% ipython --no-banner

In [1]: import numpy as np

In [2]: from numpy import linalg as LA

In [3]: np.set_printoptions(suppress=True, linewidth=100)

In [4]: Q, _ = LA.qr(np.array([[-1.5, -0.9, -0.2, 2.9, 0.5],
   ...:     [-1.2, 0.9, 2.4, 1.3, -1.7],
   ...:     [1.4, 0.6, -0.8, -1.8, -0.1],
   ...:     [-0.3, 0.9, -1.5, 0.2, -0.9],
   ...:     [-0.7, 0.0, -0.6, 1.0, 1.6]]))

In [5]: m1 = -1 * Q

In [6]: m1.round(2)
Out[6]: 
array([[ 0.6 , -0.43,  0.24, -0.62,  0.15],
       [ 0.48,  0.65, -0.55, -0.21, -0.06],
       [-0.56,  0.25,  0.11, -0.74, -0.25],
       [ 0.12,  0.57,  0.71,  0.08,  0.37],
       [ 0.28,  0.06,  0.35,  0.16, -0.88]])

In [7]: # keeps lengths

In [8]: np.allclose(m1 @ m1.T, m1.T @ m1)
Out[8]: True

In [9]: np.round(np.trace(m1), 2)
Out[9]: np.float64(0.56)

In [10]: np.round((m1 + m1.T) / 2, 2) + 0
Out[10]: 
array([[ 0.6 ,  0.03, -0.16, -0.25,  0.21],
       [ 0.03,  0.65, -0.15,  0.18,  0.  ],
       [-0.16, -0.15,  0.11, -0.01,  0.05],
       [-0.25,  0.18, -0.01,  0.08,  0.27],
       [ 0.21,  0.  ,  0.05,  0.27, -0.88]])

In [11]: LA.determinant(m1)
---------------------------------------------------------------------------
AttributeError                            Traceback (most recent call last)
Cell In[11], line 1
----> 1 LA.determinant(m1)

AttributeError: module 'numpy.linalg' has no attribute 'determinant'

In [12]: np.round((m1 - m1.T) / 2, 2)
Out[12]: 
array([[ 0.  , -0.45,  0.4 , -0.37, -0.07],
       [ 0.45,  0.  , -0.4 , -0.39, -0.06],
       [-0.4 ,  0.4 ,  0.  , -0.73, -0.3 ],
       [ 0.37,  0.39,  0.73,  0.  ,  0.11],
       [ 0.07,  0.06,  0.3 , -0.11,  0.  ]])

In [13]: hat = np.triu(np.array([[-5, -4, 0, 2, -2],
    ...:     [-1, 3, -3, 3, 5],
    ...:     [-5, -5, 4, -4, 2],
    ...:     [-4, -2, 1, -1, -2],
    ...:     [-2, 0, 5, 3, 4]]), 1) + np.eye(5)

In [14]: B = hat @ m1 @ LA.inv(hat)

In [15]: np.round(np.poly(B), 2)
Out[15]: array([ 1.  , -0.56,  0.56,  0.56, -0.56,  1.  ])

In [16]: LA.matrix_rank(B)
Out[16]: np.int64(5)

In [17]: x = np.array([0, 2, 1, 1, 3])

In [18]: 5 - LA.matrix_rank(m1 - np.eye(5), tol=1e-8)
Out[18]: np.int64(0)

In [19]: np.round(np.abs(LA.eigvals(m1)), 2)
Out[19]: array([1., 1., 1., 1., 1.])

In [20]: np.round(np.sort(np.abs(np.degrees(np.angle(LA.eigvals(m1))))), 2)
Out[20]: array([ 42.23,  42.23,  87.59,  87.59, 180.  ])

In [21]: np.round(m1.T @ (m1 @ x), 2) + 0
Out[21]: array([0., 2., 1., 1., 3.])

In [22]: np.round(LA.inv(m1), 2)
Out[22]: 
array([[ 0.6 ,  0.48, -0.56,  0.12,  0.28],
       [-0.43,  0.65,  0.25,  0.57,  0.06],
       [ 0.24, -0.55,  0.11,  0.71,  0.35],
       [-0.62, -0.21, -0.74,  0.08,  0.16],
       [ 0.15, -0.06, -0.25,  0.37, -0.88]])

In [23]: [p for p in range(1, 25) if np.allclose(LA.matrix_power(m1, p), np.eye(5))]
Out[23]: []

In [24]: B = m1 / LA.norm(m1, axis=1, keepdims=True)

In [25]: gram = B @ B.T

In [26]: np.round(LA.norm(B, axis=1), 2)
Out[26]: array([1., 1., 1., 1., 1.])

In [27]: np.argwhere(np.triu(np.abs(gram) > 0.95, 1))
Out[27]: array([], shape=(0, 2), dtype=int64)

In [28]: (gram - 2 * np.eye(5)).round(6).argmax(axis=1)
Out[28]: array([1, 0, 0, 0, 0])

In [29]: K = np.loadtxt("out17.csv", delimiter=",")

In [30]: K
Out[30]: 
array([[-0.26, -0.34,  4.81, -2.76, -0.35, -4.39,  2.39, -0.2 ,  4.46],
       [ 1.17,  1.69,  4.51, -0.34,  3.8 , -2.42,  1.33, -1.79,  2.76],
       [-2.44, -1.05, -0.82,  2.53,  0.62,  1.86, -0.91,  3.01,  0.77],
       [ 0.18,  0.26, -4.72,  2.84,  0.38,  4.26, -2.31,  0.11, -4.42],
       [-0.51,  0.15, -1.15,  2.35,  1.34,  1.97, -1.27,  1.19, -0.61],
       [-2.34, -1.16,  4.09, -0.28,  0.18, -2.49,  1.67,  2.72,  5.2 ],
       [ 2.34,  1.14, -3.92,  0.36, -0.05,  2.7 , -1.39, -2.72, -5.14],
       [-3.95, -3.08,  4.4 , -2.61, -4.27, -4.43,  2.55,  4.62,  6.85],
       [ 0.61, -0.19,  0.88, -2.09, -1.41, -2.09,  1.08, -1.22,  0.7 ],
       [-1.41, -1.9 ,  0.34, -2.43, -4.22, -1.94,  1.14,  1.81,  1.56],
       [-0.71, -0.18,  3.74, -0.63,  1.15, -2.83,  1.52,  0.91,  3.78],
       [-2.8 , -2.91, -1.83, -0.51, -4.67,  0.4 , -0.2 ,  3.61,  0.6 ],
       [ 3.18,  2.04, -2.89,  0.86,  1.77,  2.47, -1.4 , -3.77, -4.72],
       [-4.51, -3.76,  0.73, -1.74, -5.68, -2.04,  1.32,  5.57,  4.03],
       [ 3.68,  2.68,  5.36, -2.89,  3.18, -4.48,  2.35, -4.82,  2.17],
       [ 2.05,  1.55,  5.65, -2.59,  2.42, -4.62,  2.23, -2.91,  3.45],
       [ 1.24,  0.83,  4.57, -3.1 ,  0.35, -4.13,  2.51, -2.1 ,  2.97],
       [-1.08, -1.59, -4.53,  0.41, -3.8 ,  2.73, -1.56,  2.03, -2.76],
       [ 2.3 ,  2.  , -4.03,  2.94,  3.24,  4.3 , -2.41, -2.65, -5.27],
       [ 2.9 ,  2.82, -2.88,  3.43,  5.14,  4.31, -2.37, -3.46, -5.12],
       [ 2.49,  2.79,  6.82, -2.02,  4.28, -4.64,  2.38, -3.9 ,  3.7 ],
       [-2.32, -1.14,  1.81,  1.07,  0.56, -0.43,  0.18,  2.8 ,  2.96],
       [-2.21, -1.19, -0.55,  2.48,  0.53,  1.78, -0.91,  2.98,  0.83],
       [ 1.53, -0.09, -2.82, -1.64, -2.37,  0.55, -0.42, -1.98, -3.15],
       [-1.66, -1.26,  5.01, -2.43, -1.15, -4.67,  2.64,  1.62,  5.71],
       [-2.29, -1.09, -0.7 ,  2.74,  0.58,  1.89, -1.04,  3.1 ,  0.81],
       [ 2.16,  1.73,  3.17, -1.14,  2.74, -2.35,  1.28, -2.9 ,  1.09],
       [-0.15,  0.72,  0.32,  2.8 ,  3.54,  1.72, -0.84,  0.22, -0.23],
       [ 0.91,  0.25, -3.78,  0.64, -1.08,  2.47, -1.52, -0.84, -3.84],
       [-0.01, -0.11,  2.49, -1.39, -0.27, -2.26,  1.15, -0.1 ,  2.14]])

In [31]: B = K / np.sqrt((K ** 2).mean(axis=1, keepdims=True))

In [32]: LA.matrix_rank(B) == LA.matrix_rank(K)
Out[32]: np.True_

In [33]: B[5].round(2)
Out[33]: array([-0.86, -0.42,  1.5 , -0.1 ,  0.07, -0.91,  0.61,  1.  ,  1.9 ])

In [34]: LA.matrix_rank(K - K.mean(axis=1, keepdims=True))
Out[34]: np.int64(8)

In [35]: d = LA.norm(K[:, None] - K[None], axis=-1)

In [36]: d.mean(axis=1).argmax()
Out[36]: np.int64(19)

In [37]: d.shape
Out[37]: (30, 30)

In [38]: LA.matrix_rank(d ** 2)
Out[38]: np.int64(11)

In [39]: (d + 1e9 * np.eye(30)).round(6).argmin(axis=1)
Out[39]: 
array([24, 26, 25, 28, 27, 10, 12, 24, 29, 11, 29,  9,  6,  7, 20, 20, 15, 28, 19, 18, 15, 22, 25,
       28,  0,  2,  1,  4,  6,  8])

In [40]: d[9].round(6).argsort(kind="stable")[:4]
Out[40]: array([ 9, 11,  8, 29])

In [41]: t3 = np.stack([K, 5 * K, K[::-1]])

In [42]: LA.matrix_rank(t3)
Out[42]: array([9, 9, 9])

In [43]: (t3 @ K.T).shape
Out[43]: (3, 30, 30)

In [44]: t3.shape
Out[44]: (3, 30, 9)

In [45]: np.round(LA.norm(t3, axis=(1, 2)), 2)
Out[45]: array([ 44.25, 221.25,  44.25])

In [46]: hat = K @ LA.solve(K.T @ K, K.T)

In [47]: np.round(LA.eigvalsh(hat), 2) + 0
Out[47]: 
array([0., 0., 0., 0., 0., 0., 0., 0., 0., 0., 0., 0., 0., 0., 0., 0., 0., 0., 0., 0., 0., 1., 1.,
       1., 1., 1., 1., 1., 1., 1.])

In [48]: np.allclose(hat @ hat, hat)
Out[48]: True

In [49]: np.round(hat @ K[:, 5], 2)
Out[49]: 
array([-4.39, -2.42,  1.86,  4.26,  1.97, -2.49,  2.7 , -4.43, -2.09, -1.94, -2.83,  0.4 ,  2.47,
       -2.04, -4.48, -4.62, -4.13,  2.73,  4.3 ,  4.31, -4.64, -0.43,  1.78,  0.55, -4.67,  1.89,
       -2.35,  1.72,  2.47, -2.26])

In [50]: A = np.loadtxt("a.csv", delimiter=",")

In [51]: A
Out[51]: 
array([[ 6.,  8.,  9.,  8.,  6.,  8.,  6.],
       [ 0.,  4.,  9.,  4.,  3.,  2.,  1.],
       [ 8.,  9., 14.,  7.,  7.,  7.,  3.],
       [ 0.,  0.,  0.,  0.,  0.,  0.,  0.],
       [ 0.,  0.,  0.,  0.,  0.,  0.,  0.],
       [ 4., 15., 18., 16., 11., 19., 10.],
       [ 9.,  6., 14., 13., 11.,  9., 15.],
       [17.,  7., 12., 12., 10.,  6., 11.],
       [ 7., 12., 10.,  4.,  4.,  5.,  1.],
       [ 4., 11., 11., 12.,  6., 11.,  4.],
       [ 7., 12., 10.,  4.,  4.,  5.,  1.],
       [ 0.,  0.,  0.,  0.,  0.,  0.,  0.],
       [11., 15.,  3.,  8.,  4., 12.,  3.],
       [ 6.,  8.,  7.,  8.,  8., 14., 11.],
       [ 0.,  4.,  9.,  4.,  3.,  2.,  1.],
       [ 9., 10., 23., 17., 14., 11., 16.],
       [16., 10.,  8.,  9.,  7.,  4.,  9.],
       [ 4., 11.,  9., 12.,  8., 17.,  9.],
       [13.,  9.,  9., 17.,  9., 10., 12.],
       [ 7.,  8.,  1.,  0.,  1.,  3.,  0.],
       [10., 15.,  9., 16., 11., 23., 14.],
       [ 0.,  0.,  0.,  0.,  0.,  0.,  0.],
       [13., 20., 17., 12., 12., 19., 12.],
       [ 7., 12.,  8.,  4.,  6., 11.,  6.],
       [10., 11.,  2., 12.,  6., 15.,  8.],
       [ 4.,  7.,  2.,  8.,  3.,  9.,  3.],
       [13., 12.,  1.,  4.,  4.,  9.,  5.],
       [13.,  9.,  9., 17.,  9., 10., 12.],
       [17., 11., 21., 16., 13.,  8., 12.],
       [ 7.,  8.,  1.,  0.,  1.,  3.,  0.],
       [14.,  9.,  5.,  7.,  7., 11.,  7.],
       [17.,  7., 12., 12., 10.,  6., 11.],
       [12., 12.,  7., 11.,  7., 14.,  5.],
       [11., 15.,  3.,  8.,  4., 12.,  3.]])

In [52]: # rows 3 and 4 are equal

In [53]: A.sum(axis=1)
Out[53]: 
array([ 51.,  23.,  55.,   0.,   0.,  93.,  77.,  75.,  43.,  59.,  43.,   0.,  56.,  62.,  23.,
       100.,  63.,  70.,  79.,  20.,  98.,   0., 105.,  54.,  64.,  36.,  48.,  79.,  98.,  20.,
        60.,  75.,  68.,  56.])

In [54]: LA.matrix_rank(A)
Out[54]: np.int64(7)

In [55]: A.sum(axis=0)
Out[55]: array([276., 307., 273., 282., 209., 295., 211.])

In [56]: np.round(A.mean(axis=0), 2)
Out[56]: array([8.12, 9.03, 8.03, 8.29, 6.15, 8.68, 6.21])

In [57]: np.count_nonzero(A)
Out[57]: np.int64(204)

In [58]: np.abs(A).max()
Out[58]: np.float64(23.0)

In [59]: A[34]
---------------------------------------------------------------------------
IndexError                                Traceback (most recent call last)
Cell In[59], line 1
----> 1 A[34]

IndexError: index 34 is out of bounds for axis 0 with size 34
